$ python -q
>>> import numpy as np
>>> from numpy import linalg as LA
>>> np.set_printoptions(precision=1, suppress=True, linewidth=200)
>>> E = np.loadtxt("dump.csv", delimiter=",")
>>> print(E)
[[-1.  0.  0.  0.  0.  0.]
 [ 0.  2.  0.  0.  0.  0.]
 [ 0.  0.  0.  0.  0.  0.]
 [ 0.  0.  0.  2.  0.  0.]
 [ 0.  0.  0.  0.  1.  0.]
 [ 0.  0.  0.  0.  0.  2.]]
>>> print(np.unique(E.round(6), axis=0).shape)
(6, 6)
>>> U, sigma, Vt = LA.svd(E)
>>> print(np.argmax(sigma[:-1] / (sigma[1:] + 1e-6)) + 1)
5
>>> M2 = U[:, :5] @ np.diag(sigma[:5]) @ Vt[:5]
>>> print(LA.matrix_rank(E, rtol=0.05))
5
>>> print(np.abs(E - M2).max())
0.0
>>> print(LA.matrix_rank(M2))
5
>>> rng = np.random.default_rng(58)
>>> X = (rng.random((5, 5)) < 0.3) + np.eye(5)
>>> X /= X.sum(axis=1, keepdims=True)
>>> print(X)
[[0.3 0.  0.3 0.3 0. ]
 [0.3 0.3 0.3 0.  0. ]
 [0.  0.3 0.3 0.  0.3]
 [0.  0.  0.  0.5 0.5]
 [0.  0.2 0.  0.2 0.5]]
>>> # null space of dimension 1
>>> print(LA.matrix_rank(X, rtol=0.1))
4
>>> U, sigma, Vt = LA.svd(X)
>>> print(np.argmax(sigma[:-1] / (sigma[1:] + 1e-6)) + 1)
4
>>> print(sigma.round(1) + 0)
[1.  0.7 0.5 0.2 0. ]
>>> M2 = U[:, :4] @ np.diag(sigma[:4]) @ Vt[:4]
>>> print(LA.matrix_rank(X, rtol=0.05))
4
>>> print(LA.matrix_rank(M2))
4
>>> print(round(float(LA.norm(X - M2, 2)), 1), round(sigma[4], 1))
0.0 0.0
>>> print(X @ np.ones(5))
[1. 1. 1. 1. 1.]
>>> print(LA.matrix_power(X, 100))
[[0.1 0.2 0.1 0.2 0.3]
 [0.1 0.2 0.1 0.2 0.3]
 [0.1 0.2 0.1 0.2 0.3]
 [0.1 0.2 0.1 0.2 0.3]
 [0.1 0.2 0.1 0.2 0.3]]
>>> print(X.sum(axis=1))
[1. 1. 1. 1. 1.]
>>> pr = np.eye(5)[1]
>>> for _ in range(3):
...     pr = pr @ X
...     print(pr.round(1))
... 
[0.3 0.3 0.3 0.  0. ]
[0.2 0.2 0.3 0.1 0.1]
[0.1 0.2 0.3 0.2 0.2]
>>> C2 = X.T @ X
>>> print(np.diag(C2))
[0.2 0.3 0.3 0.4 0.6]
>>> print((X @ X.T).shape)
(5, 5)
>>> print(C2)
[[0.2 0.1 0.2 0.1 0. ]
 [0.1 0.3 0.2 0.1 0.2]
 [0.2 0.2 0.3 0.1 0.1]
 [0.1 0.1 0.1 0.4 0.4]
 [0.  0.2 0.1 0.4 0.6]]
>>> U, sigma, Vt = LA.svd(X)
>>> evecs = Vt[:(sigma > 1e-8).sum()]
>>> x = X[3] + -1 * X[1] + rng.integers(2) * np.eye(5)[4]
>>> print(x)
[-0.3 -0.3 -0.3  0.5  0.5]
>>> print(round(float(LA.norm(x - evecs.T @ evecs @ x)), 1))
0.0
>>> print(LA.matrix_rank(np.vstack([X, x])))
4
>>> print(np.diag(evecs.T @ evecs))
[0.7 0.8 1.  0.7 0.7]
>>> print(np.round(evecs.T @ evecs, 1) + 0)
[[ 0.7  0.3  0.   0.2 -0.2]
 [ 0.3  0.8  0.  -0.2  0.2]
 [ 0.   0.   1.   0.   0. ]
 [ 0.2 -0.2  0.   0.7  0.3]
 [-0.2  0.2  0.   0.3  0.7]]
>>> print(np.allclose(evecs.T @ evecs @ x, x))
True
>>> M = np.array([[0.1, 0.0, 17.8],
...     [-0.1, 0.0, -18.0],
...     [0.0, 0.1, 27.0],
...     [-0.1, 0.2, 27.0],
...     [0.0, 0.1, -26.9],
...     [0.1, 0.0, -8.9],
...     [0.0, 0.0, -0.1],
...     [0.2, -0.1, 0.0]])
>>> # column 2 dominates
>>> proj = M @ LA.solve(M.T @ M, M.T)
>>> print(LA.matrix_rank(np.eye(8) - proj))
5
>>> print(np.round(proj @ M[:, 1], 1) + 0)
[ 0.   0.   0.1  0.2  0.1  0.   0.  -0.1]
>>> print(round(float(np.trace(proj)), 1))
3.0
>>> M2 = np.c_[M[:, :1] @ np.array([[3]]), np.array([-2, 0, 0, -2, -2, 2, 2, 3])]
>>> print(M2)
[[ 0.3 -2. ]
 [-0.3  0. ]
 [ 0.   0. ]
 [-0.3 -2. ]
 [ 0.  -2. ]
 [ 0.3  2. ]
 [ 0.   2. ]
 [ 0.6  3. ]]
>>> print(np.round(LA.norm(M2 - M @ LA.lstsq(M, M2)[0], axis=0), 1) + 0)
[0. 4.]
>>> print(LA.matrix_rank(M2))
2
>>> W0 = np.loadtxt("m.csv", delimiter=",")
>>> print(W0)
[[  9.   0. -12.  -3.  -9.   3.  -9.  24.  15.  21.]
 [  0.   0.   0.   0.   0.   0.   0.   0.   0.   0.]
 [-12.   0.  16.   4.  12.  -4.  12. -32. -20. -28.]
 [ -3.   0.   4.   1.   3.  -1.   3.  -8.  -5.  -7.]
 [ -9.   0.  12.   3.   9.  -3.   9. -24. -15. -21.]
 [  3.   0.  -4.  -1.  -3.   1.  -3.   8.   5.   7.]
 [ -9.   0.  12.   3.   9.  -3.   9. -24. -15. -21.]
 [ 24.   0. -32.  -8. -24.   8. -24.  64.  40.  56.]
 [ 15.   0. -20.  -5. -15.   5. -15.  40.  25.  35.]
 [ 21.   0. -28.  -7. -21.   7. -21.  56.  35.  49.]]
>>> # rows 4 and 6 are equal
>>> rank = LA.matrix_rank(W0)
>>> print(rank)
1
>>> N = LA.svd(W0)[2][rank:].T
>>> print(np.round(N @ N.T, 1) + 0)
[[ 1.   0.   0.1  0.   0.   0.   0.  -0.1 -0.1 -0.1]
 [ 0.   1.   0.   0.   0.   0.   0.   0.   0.   0. ]
 [ 0.1  0.   0.9  0.  -0.1  0.  -0.1  0.2  0.1  0.2]
 [ 0.   0.   0.   1.   0.   0.   0.   0.   0.   0. ]
 [ 0.   0.  -0.1  0.   1.   0.   0.   0.1  0.1  0.1]
 [ 0.   0.   0.   0.   0.   1.   0.   0.   0.   0. ]
 [ 0.   0.  -0.1  0.   0.   0.   1.   0.1  0.1  0.1]
 [-0.1  0.   0.2  0.   0.1  0.   0.1  0.7 -0.2 -0.3]
 [-0.1  0.   0.1  0.   0.1  0.   0.1 -0.2  0.9 -0.2]
 [-0.1  0.   0.2  0.   0.1  0.   0.1 -0.3 -0.2  0.7]]
>>> print(LA.matrix_rank(W0.T @ W0), LA.matrix_rank(W0 @ W0.T))
1 1
